% ipython --no-banner

In [1]: import numpy as np

In [2]: import numpy.linalg as la

In [3]: np.set_printoptions(suppress=True, linewidth=100)

In [4]: arr = np.loadtxt("m.csv", delimiter=",")

In [5]: print(arr.round(3))
[[-0.437 -0.666  0.176 -0.579]
 [ 0.473 -0.398 -0.774 -0.134]
 [-0.691  0.385 -0.602 -0.104]
 [-0.328 -0.5   -0.081  0.798]]

In [6]: print(np.round(np.sort(np.abs(la.eigvals(arr))), 3))
[1. 1. 1. 1.]

In [7]: print(np.round((arr + arr.T) / 2, 3))
[[-0.437 -0.097 -0.258 -0.453]
 [-0.097 -0.398 -0.195 -0.317]
 [-0.258 -0.195 -0.602 -0.093]
 [-0.453 -0.317 -0.093  0.798]]

In [8]: print(np.round((arr - arr.T) / 2, 3))
[[ 0.    -0.57   0.434 -0.125]
 [ 0.57   0.    -0.58   0.183]
 [-0.434  0.58   0.    -0.011]
 [ 0.125 -0.183  0.011  0.   ]]

In [9]: print(np.allclose(arr, arr.T))
False

In [10]: print(np.allclose(arr @ arr.T, arr.T @ arr))
True

In [11]: print(np.round(la.det(arr), 3))
-1.0

In [12]: W0 = np.load("out17.npy")

In [13]: print(W0.round(3))
[[-0.388  0.019  0.706 -0.593]
 [ 0.831 -0.411  0.346 -0.145]
 [ 0.222  0.27  -0.533 -0.771]
 [-0.332 -0.871 -0.313 -0.184]]

In [14]: u = np.array([3, -2, -4, 1])

In [15]: Y = W0 + np.outer(u, np.eye(4)[1])

In [16]: print(la.matrix_rank(la.inv(Y) - la.inv(W0), tol=1e-8))
1

In [17]: print(round(float(la.det(Y) / la.det(W0)), 3), round(float(1 + la.solve(W0, u)[1]), 3))
-0.07 -0.07

In [18]: print(Y.round(3))
[[-0.388  3.019  0.706 -0.593]
 [ 0.831 -2.411  0.346 -0.145]
 [ 0.222 -3.73  -0.533 -0.771]
 [-0.332  0.129 -0.313 -0.184]]

In [19]: left, s, Vt = la.svd(W0, full_matrices=False)

In [20]: print(s.round(3))
[1. 1. 1. 1.]

In [21]: print(np.allclose(left * s @ Vt, W0))
True

In [22]: print(left.shape, s.shape, Vt.shape)
(4, 4) (4,) (4, 4)

In [23]: print(np.round(np.cumsum(s ** 2) / np.sum(s ** 2), 3))
[0.25 0.5  0.75 1.  ]

In [24]: print(np.sqrt((s ** 2).sum()), round(float(la.norm(W0)), 3))
2.0 2.0

In [25]: q, evecs = la.qr(W0[:, :3])[0], la.qr(W0[:, 3:])[0]

In [26]: s = la.svd(q.T @ evecs, compute_uv=False)

In [27]: print((s > 0.9).sum())
0

In [28]: m1 = np.loadtxt("arr.csv", delimiter=",")

In [29]: print(m1)
[[  6.078  -4.317  -8.973]
 [  4.521   1.115  -7.15 ]
 [  6.301  -2.714  -7.146]
 [  6.752  -6.361  -6.89 ]
 [  7.06   -1.721  -6.065]
 [  4.979  -4.264  -7.882]
 [  6.803  -6.004  -7.33 ]
 [  6.365  -1.062  -8.295]
 [  4.497  -4.715 -10.046]
 [  6.775  -0.225  -6.142]
 [  6.873  -4.815  -8.127]
 [  5.44   -4.507  -6.797]
 [  5.657  -0.035  -5.713]
 [  5.584  -4.773  -7.817]
 [  5.642  -3.851  -9.274]
 [  5.97   -0.7    -7.045]
 [  6.448  -0.632  -6.228]
 [  5.831  -0.559  -7.101]
 [  6.634  -7.417  -6.514]]

In [30]: print(round(np.einsum("ii->", arr), 3))
-0.639

In [31]: print(np.round(la.eigvals(arr), 3))
[ 1.  +0.j    -0.32+0.948j -0.32-0.948j -1.  +0.j   ]

In [32]: print(np.round(la.det(2 * arr), 3), round(float(la.det(arr)), 3))
-16.0 -1.0

In [33]: print(np.round(np.kron(np.eye(2, dtype=int), arr), 3))
[[-0.437 -0.666  0.176 -0.579 -0.    -0.     0.    -0.   ]
 [ 0.473 -0.398 -0.774 -0.134  0.    -0.    -0.    -0.   ]
 [-0.691  0.385 -0.602 -0.104 -0.     0.    -0.    -0.   ]
 [-0.328 -0.5   -0.081  0.798 -0.    -0.    -0.     0.   ]
 [-0.    -0.     0.    -0.    -0.437 -0.666  0.176 -0.579]
 [ 0.    -0.    -0.    -0.     0.473 -0.398 -0.774 -0.134]
 [-0.     0.    -0.    -0.    -0.691  0.385 -0.602 -0.104]
 [-0.    -0.    -0.     0.    -0.328 -0.5   -0.081  0.798]]
